$ python -q
>>> import numpy as np
>>> np.set_printoptions(precision=1, suppress=True, linewidth=200, legacy="1.25")
>>> def rd(a):
...     return np.round(a, 1) + 0
... 
>>> F = np.load("out15.npy")
>>> print(F)
[[0 0 0 0 1 1 0 1 1]
 [0 0 0 1 0 0 0 0 0]
 [0 0 0 1 0 0 0 0 0]
 [0 1 1 0 0 0 0 0 0]
 [1 0 0 0 0 1 0 1 1]
 [1 0 0 0 1 0 1 1 1]
 [0 0 0 0 0 1 0 0 1]
 [1 0 0 0 1 1 0 0 1]
 [1 0 0 0 1 1 1 1 0]]
>>> # looks like rank 8
>>> w, evecs = np.linalg.eigh(F)
>>> print(rd(np.linalg.eigvalsh(F + 5 * np.eye(9))))
[3.3 3.6 4.  4.  4.  5.  5.5 6.4 9.2]
>>> print(rd(np.linalg.eigvalsh(F @ F)))
[ 0.   0.3  1.   1.   1.   2.   2.   3.1 17.7]
>>> print(rd(np.linalg.svd(F, compute_uv=False)))
[4.2 1.7 1.4 1.4 1.  1.  1.  0.5 0. ]
>>> print(rd(evecs.T @ F @ evecs))
[[-1.7  0.   0.   0.   0.   0.   0.   0.   0. ]
 [ 0.  -1.4  0.   0.   0.   0.   0.   0.   0. ]
 [ 0.   0.  -1.   0.   0.   0.   0.   0.   0. ]
 [ 0.   0.   0.  -1.   0.   0.   0.   0.   0. ]
 [ 0.   0.   0.   0.  -1.   0.   0.   0.   0. ]
 [ 0.   0.   0.   0.   0.   0.   0.   0.   0. ]
 [ 0.   0.   0.   0.   0.   0.   0.5  0.   0. ]
 [ 0.   0.   0.   0.   0.   0.   0.   1.4  0. ]
 [ 0.   0.   0.   0.   0.   0.   0.   0.   4.2]]
>>> print(rd(w.sum()), np.trace(F))
0.0 0
>>> print(rd(w))
[-1.7 -1.4 -1.  -1.  -1.   0.   0.5  1.4  4.2]
>>> print(rd(np.abs(evecs[:, -1])))
[0.4 0.  0.  0.  0.4 0.5 0.2 0.4 0.5]
>>> print(rd(evecs @ np.diag(w) @ evecs.T))
[[0. 0. 0. 0. 1. 1. 0. 1. 1.]
 [0. 0. 0. 1. 0. 0. 0. 0. 0.]
 [0. 0. 0. 1. 0. 0. 0. 0. 0.]
 [0. 1. 1. 0. 0. 0. 0. 0. 0.]
 [1. 0. 0. 0. 0. 1. 0. 1. 1.]
 [1. 0. 0. 0. 1. 0. 1. 1. 1.]
 [0. 0. 0. 0. 0. 1. 0. 0. 1.]
 [1. 0. 0. 0. 1. 1. 0. 0. 1.]
 [1. 0. 0. 0. 1. 1. 1. 1. 0.]]
